>>> import numpy as np
>>> from numpy import linalg as LA
>>> np.set_printoptions(suppress=True, linewidth=160)
>>> rnd = lambda a: np.round(a, 2) + 0
>>> rng = np.random.default_rng(234992)
>>> M = np.eye(7, dtype=int)[rng.permutation(7)] * np.array([0, 3, 1, 2, 0, 1, 3])
>>> M
array([[0, 0, 0, 0, 0, 0, 0],
       [0, 3, 0, 0, 0, 0, 0],
       [0, 0, 0, 0, 0, 0, 0],
       [0, 0, 1, 0, 0, 0, 0],
       [0, 0, 0, 0, 0, 0, 3],
       [0, 0, 0, 2, 0, 0, 0],
       [0, 0, 0, 0, 0, 1, 0]])
>>> # 3 groups of indices that never mix
>>> U, sigma, vt = LA.svd(M)
>>> np.argmax(sigma[:-1] / (sigma[1:] + 1e-6)) + 1
np.int64(5)
>>> A2 = U[:, :5] @ np.diag(sigma[:5]) @ vt[:5]
>>> LA.matrix_rank(M, rtol=0.05)
np.int64(5)
>>> rnd(LA.norm(M - A2) / LA.norm(M))
np.float64(0.0)
>>> LA.matrix_rank(A2)
np.int64(5)
>>> np.abs(M - A2).max()
np.float64(0.0)
>>> rnd(LA.norm(M - A2, 2)), sigma[5]
(np.float64(0.0), np.float64(0.0))
>>> np.allclose(M[:-1].T @ LA.lstsq(M[:-1].T, M[-1])[0], M[-1])
False
>>> np.unique(M.round(6), axis=0).shape
(6, 7)
>>> LA.lstsq(M[:-1].T, M[-1])[2]
np.int32(4)
>>> feats = np.loadtxt("data.csv", delimiter=",")
>>> rnd(feats)
array([[ 1.  ,  0.  ,  0.  ,  0.  ,  0.  ,  0.  ,  0.  ,  0.  ,  0.  ,  0.  ,  0.  ],
       [ 0.  ,  1.  ,  0.  ,  0.  ,  0.  ,  0.  ,  0.  ,  0.  ,  0.  ,  0.  ,  0.  ],
       [ 0.  ,  0.  ,  1.  ,  0.  ,  0.  ,  0.  ,  0.  ,  0.  ,  0.  ,  0.  ,  0.  ],
       [ 0.  ,  0.  ,  0.  ,  1.  ,  0.  ,  0.  ,  0.  ,  0.  ,  0.  ,  0.  ,  0.  ],
       [ 0.  ,  0.  ,  0.  ,  0.  ,  1.  ,  0.  ,  0.  ,  0.  ,  0.  ,  0.  ,  0.  ],
       [ 0.  ,  0.  ,  0.  ,  0.  ,  0.  ,  1.  ,  0.  ,  0.  ,  0.  ,  0.  ,  0.  ],
       [ 0.  ,  0.  ,  0.  ,  0.  ,  0.  ,  0.  ,  1.  ,  0.  ,  0.  ,  0.  ,  0.  ],
       [ 0.  ,  0.  ,  0.  ,  0.  ,  0.  ,  0.  ,  0.  ,  0.87,  0.5 ,  0.  ,  0.  ],
       [ 0.  ,  0.  ,  0.  ,  0.  ,  0.  ,  0.  ,  0.  , -0.5 ,  0.87,  0.  ,  0.  ],
       [ 0.  ,  0.  ,  0.  ,  0.  ,  0.  ,  0.  ,  0.  ,  0.  ,  0.  ,  1.  ,  0.  ],
       [ 0.  ,  0.  ,  0.  ,  0.  ,  0.  ,  0.  ,  0.  ,  0.  ,  0.  ,  0.  ,  1.  ]])
>>> x = np.array([6, 8, 3, 4, 6, 5, 7, 8, 5, 2, 1])
>>> rhs = feats @ x
>>> rnd(rhs)
array([6.  , 8.  , 3.  , 4.  , 6.  , 5.  , 7.  , 9.43, 0.33, 2.  , 1.  ])
>>> rnd(LA.solve(feats, rhs))
array([6., 8., 3., 4., 6., 5., 7., 8., 5., 2., 1.])
>>> rnd(LA.solve(feats, rhs + feats[:, 5]))
array([6., 8., 3., 4., 6., 6., 7., 8., 5., 2., 1.])
>>> rnd(LA.solve(feats.T, feats[4]))
array([0., 0., 0., 0., 1., 0., 0., 0., 0., 0., 0.])
>>> rnd(LA.matrix_power(feats, 4))
array([[ 1.  ,  0.  ,  0.  ,  0.  ,  0.  ,  0.  ,  0.  ,  0.  ,  0.  ,  0.  ,  0.  ],
       [ 0.  ,  1.  ,  0.  ,  0.  ,  0.  ,  0.  ,  0.  ,  0.  ,  0.  ,  0.  ,  0.  ],
       [ 0.  ,  0.  ,  1.  ,  0.  ,  0.  ,  0.  ,  0.  ,  0.  ,  0.  ,  0.  ,  0.  ],
       [ 0.  ,  0.  ,  0.  ,  1.  ,  0.  ,  0.  ,  0.  ,  0.  ,  0.  ,  0.  ,  0.  ],
       [ 0.  ,  0.  ,  0.  ,  0.  ,  1.  ,  0.  ,  0.  ,  0.  ,  0.  ,  0.  ,  0.  ],
       [ 0.  ,  0.  ,  0.  ,  0.  ,  0.  ,  1.  ,  0.  ,  0.  ,  0.  ,  0.  ,  0.  ],
       [ 0.  ,  0.  ,  0.  ,  0.  ,  0.  ,  0.  ,  1.  ,  0.  ,  0.  ,  0.  ,  0.  ],
       [ 0.  ,  0.  ,  0.  ,  0.  ,  0.  ,  0.  ,  0.  , -0.5 ,  0.87,  0.  ,  0.  ],
       [ 0.  ,  0.  ,  0.  ,  0.  ,  0.  ,  0.  ,  0.  , -0.87, -0.5 ,  0.  ,  0.  ],
       [ 0.  ,  0.  ,  0.  ,  0.  ,  0.  ,  0.  ,  0.  ,  0.  ,  0.  ,  1.  ,  0.  ],
       [ 0.  ,  0.  ,  0.  ,  0.  ,  0.  ,  0.  ,  0.  ,  0.  ,  0.  ,  0.  ,  1.  ]])
>>> rnd((feats + feats.T) / 2)
array([[1.  , 0.  , 0.  , 0.  , 0.  , 0.  , 0.  , 0.  , 0.  , 0.  , 0.  ],
       [0.  , 1.  , 0.  , 0.  , 0.  , 0.  , 0.  , 0.  , 0.  , 0.  , 0.  ],
       [0.  , 0.  , 1.  , 0.  , 0.  , 0.  , 0.  , 0.  , 0.  , 0.  , 0.  ],
       [0.  , 0.  , 0.  , 1.  , 0.  , 0.  , 0.  , 0.  , 0.  , 0.  , 0.  ],
       [0.  , 0.  , 0.  , 0.  , 1.  , 0.  , 0.  , 0.  , 0.  , 0.  , 0.  ],
       [0.  , 0.  , 0.  , 0.  , 0.  , 1.  , 0.  , 0.  , 0.  , 0.  , 0.  ],
       [0.  , 0.  , 0.  , 0.  , 0.  , 0.  , 1.  , 0.  , 0.  , 0.  , 0.  ],
       [0.  , 0.  , 0.  , 0.  , 0.  , 0.  , 0.  , 0.87, 0.  , 0.  , 0.  ],
       [0.  , 0.  , 0.  , 0.  , 0.  , 0.  , 0.  , 0.  , 0.87, 0.  , 0.  ],
       [0.  , 0.  , 0.  , 0.  , 0.  , 0.  , 0.  , 0.  , 0.  , 1.  , 0.  ],
       [0.  , 0.  , 0.  , 0.  , 0.  , 0.  , 0.  , 0.  , 0.  , 0.  , 1.  ]])
>>> rnd(np.trace(feats))
np.float64(10.73)
>>> rnd(np.sort(np.abs(LA.eigvals(feats))))
array([1., 1., 1., 1., 1., 1., 1., 1., 1., 1., 1.])
